$ python -q
>>> import numpy as np
>>> np.set_printoptions(precision=1, suppress=True, linewidth=120, floatmode="fixed")
>>> def rd(a):
...     return np.round(a, 1) + 0
... 
>>> sigma = 20 * 0.7 ** np.arange(3)
>>> O, _ = np.linalg.qr(np.array([[0.4, -1.8, 0.3], [0.4, 0.8, -0.9], [-0.4, 0.9, -1.4]]))
>>> rng = np.random.default_rng(881)
>>> F = rng.normal(size=(12, 3)) * sigma @ O
>>> rd(F)
array([[ -7.3,   4.0,  -0.9],
       [  3.9,  27.1,  16.3],
       [ -6.0,  -0.6,  -7.9],
       [ -2.4,  10.2,  12.6],
       [ 34.6,  -7.9, -37.5],
       [ -0.3, -14.0,   0.8],
       [ -4.4,  17.3,   6.9],
       [ -1.2, -14.1,  -1.0],
       [ 36.8, -13.8, -11.2],
       [-17.6,  13.2,   4.9],
       [ 36.1,   3.7, -32.6],
       [  9.4, -15.3,  17.5]])
>>> rd(np.linalg.norm(F, axis=0))
array([66.2, 47.2, 58.8])
>>> rd(np.linalg.norm(F, axis=1))
array([ 8.4, 31.8, 10.0, 16.4, 51.6, 14.0, 19.2, 14.2, 40.9, 22.5, 48.7, 25.1])
>>> print(rd(np.linalg.norm(F, "nuc")))
161.0
>>> rd(np.linalg.norm(F, 2))
np.float64(84.0)
>>> rd(np.linalg.norm(F[9] - F[11]))
np.float64(41.2)
>>> print(rd(np.linalg.norm(F) ** 2 / np.linalg.norm(F, 2) ** 2))
1.4
>>> print(rd(F[9] @ F[11]))
-279.5
>>> Xc = F - F.mean(axis=0)
>>> V = np.linalg.svd(Xc)[2][:1]
>>> M2 = Xc - Xc @ V.T @ V
>>> rd((Xc @ V.T).std(axis=0))
array([23.4])
>>> rd(M2.std(axis=0))
array([ 6.7, 11.6,  7.6])
>>> d = np.linalg.norm(F[:, None] - F[None], axis=-1)
>>> np.unravel_index(d.round(6).argmax(), d.shape)
(np.int64(1), np.int64(4))
>>> np.linalg.matrix_rank(d ** 2)
np.int64(5)
>>> print((d + 1e9 * np.eye(12)).round(6).argmin(axis=1))
[ 2  6  0  6 10  7  3  5  4  6  4  5]
>>> print(rd(d[:5, :5]))
[[ 0.0 30.9  8.5 15.7 56.9]
 [30.9  0.0 38.1 18.4 71.1]
 [ 8.5 38.1  0.0 23.5 50.7]
 [15.7 18.4 23.5  0.0 64.9]
 [56.9 71.1 50.7 64.9  0.0]]
>>> print(np.flatnonzero(d[6] < d.mean() / 2))
[0 1 3 6 9]
>>> d[6].round(6).argsort(kind="stable")[:4]
array([6, 3, 9, 0])
>>> O, R = np.linalg.qr(F)
>>> rd(R)
array([[ 66.2, -15.5, -41.5],
       [  0.0, -44.6,  -4.0],
       [  0.0,   0.0,  41.5]])
>>> rd(O.T @ O)
array([[1.0, 0.0, 0.0],
       [0.0, 1.0, 0.0],
       [0.0, 0.0, 1.0]])
>>> O.shape, R.shape
((12, 3), (3, 3))
>>> np.trace(O @ O.T)
np.float64(3.0)
>>> Xc = (F - F.mean(axis=0)) / F.std(axis=0)
>>> rd(Xc.std(axis=0))
array([1.0, 1.0, 1.0])
>>> np.argwhere(np.abs(Xc) > 2)
array([[4, 2]])
>>> coef = np.linalg.lstsq(np.delete(Xc, 2, axis=1), Xc[:, 2])[0]
>>> rd(coef)
array([-0.7,  0.1])
>>> feats = np.array([[4.0, 0.0, 0.0], [0.0, 4.0, 3.0], [0.0, 3.0, 4.0]])
>>> print(feats)
[[4.0 0.0 0.0]
 [0.0 4.0 3.0]
 [0.0 3.0 4.0]]
>>> ev, V = np.linalg.eigvalsh(feats)
Traceback (most recent call last):
  File "<python-input-39>", line 1, in <module>
    ev, V = np.linalg.eigvalsh(feats)
    ^^^^^
ValueError: too many values to unpack (expected 2)
>>> ev, V = np.linalg.eigh(feats)
>>> rd(V.T @ V)
array([[1.0, 0.0, 0.0],
       [0.0, 1.0, 0.0],
       [0.0, 0.0, 1.0]])
>>> rd(np.abs(V[:, -1]))
array([0.0, 0.7, 0.7])
>>> np.abs(V[:, -1]).round(6).argmax()
np.int64(1)
>>> print(rd(V @ np.diag(ev) @ V.T))
[[4.0 0.0 0.0]
 [0.0 4.0 3.0]
 [0.0 3.0 4.0]]
>>> ev.sum(), np.trace(feats)
(np.float64(12.0), np.float64(12.0))
>>> print(rd(np.linalg.eigvalsh(feats + 2 * np.eye(3))))
[3.0 6.0 9.0]
>>> f = np.array([5, -2, -3])
>>> M2 = feats + np.outer(f, np.eye(3)[1])
>>> np.linalg.matrix_rank(M2 - feats)
np.int64(1)
>>> vec = np.array([2, 1, 0])
>>> y = feats @ vec
>>> y
array([8.0, 4.0, 3.0])
>>> rd(np.linalg.solve(feats, feats[:, 2]))
array([0.0, 0.0, 1.0])
>>> rd(np.linalg.solve(feats.T, feats[0]))
array([1.0, 0.0, 0.0])
>>> K = np.loadtxt("sample11.csv", delimiter=",")
>>> K
array([[-3.0,  0.0, -3.0],
       [ 4.0,  9.0, -1.0],
       [ 0.0, -6.0,  1.0],
       [-8.0, -8.0,  4.0]])
>>> z = rng.permutation(3)
>>> M2 = K[:, z] * rng.choice([-1, 1], 3)
>>> M2
array([[ 0.0,  3.0, -3.0],
       [ 9.0,  1.0,  4.0],
       [-6.0, -1.0,  0.0],
       [-8.0, -4.0, -8.0]])
>>> U, _, Vh = np.linalg.svd(K.T @ M2)
>>> rd(np.linalg.lstsq(K, M2)[0])
array([[ 0.0,  0.0,  1.0],
       [ 1.0,  0.0,  0.0],
       [ 0.0, -1.0,  0.0]])
>>> f = np.array([-1, 2, -2])
>>> np.polyval(f, K[3])
array([-82.0, -82.0, -10.0])
>>> print(np.array([np.convolve(row, f, "same") for row in K]))
[[ -6.0   9.0  -6.0]
 [ -1.0  11.0 -20.0]
 [  6.0 -13.0  14.0]
 [ -8.0  -4.0  24.0]]
>>> np.convolve(K[3], f)
array([ 8.0, -8.0, -4.0, 24.0, -8.0])
>>> M2 = K[0, 0] * K[1:] - np.outer(K[1:, 0], K[0])
>>> M2
array([[  0.0, -27.0,  15.0],
       [  0.0,  18.0,  -3.0],
       [  0.0,  24.0, -36.0]])
>>> np.flatnonzero(~M2.round(6).any(axis=1))
array([], dtype=int64)
>>> f = np.array([0, -4])
>>> np.polyval(f, M2[0])
array([-4.0, -4.0, -4.0])
>>> print(np.correlate(M2[0], M2[2], "full"))
[    0.0   972.0 -1188.0   360.0     0.0]
>>> vec = np.array([-1, -1, 2])
>>> y = feats @ vec
>>> coef, lr = np.zeros(3), 1 / np.linalg.norm(feats, 2) ** 2
>>> for i in range(60):
...     coef -= lr * feats.T @ (feats @ coef - y)
...     if i % 10 == 0: print(i, round(np.linalg.norm(feats @ coef - y), 1))
... 
0 3.4
10 1.7
20 1.4
30 1.1
40 0.9
50 0.7
>>> rd(np.linalg.cond(feats))
np.float64(7.0)
>>> rd(coef)
array([-1.0, -0.6,  1.6])
>>> mat = np.loadtxt("w.csv", delimiter=",")
>>> mat
array([[ 1.0, -2.0,  4.0, -8.0],
       [ 1.0, -1.0,  1.0, -1.0],
       [ 1.0,  0.0,  0.0,  0.0]])
>>> M2 = np.array([[0, 0, 2], [1, 0, 1], [2, 3, 3], [0, 0, 2]])
>>> np.einsum("ik,kj->ji", mat, M2)
array([[ 6.0,  1.0,  0.0],
       [12.0,  3.0,  0.0],
       [-4.0,  2.0,  2.0]])
>>> M2.T @ mat.T
array([[ 6.0,  1.0,  0.0],
       [12.0,  3.0,  0.0],
       [-4.0,  2.0,  2.0]])
>>> M2 = mat / np.linalg.norm(mat, axis=1, keepdims=True)
>>> G = M2 @ M2.T
>>> (np.abs(G) > 0.9).astype(int)
array([[1, 0, 0],
       [0, 1, 0],
       [0, 0, 1]])
>>> rd(np.linalg.norm(M2, axis=1))
array([1.0, 1.0, 1.0])
>>> np.argwhere(np.triu(np.abs(G) > 0.95, 1))
array([], shape=(0, 2), dtype=int64)
>>> rd(np.degrees(np.arccos(np.clip(G[0, 1], -1, 1))))
np.float64(35.6)
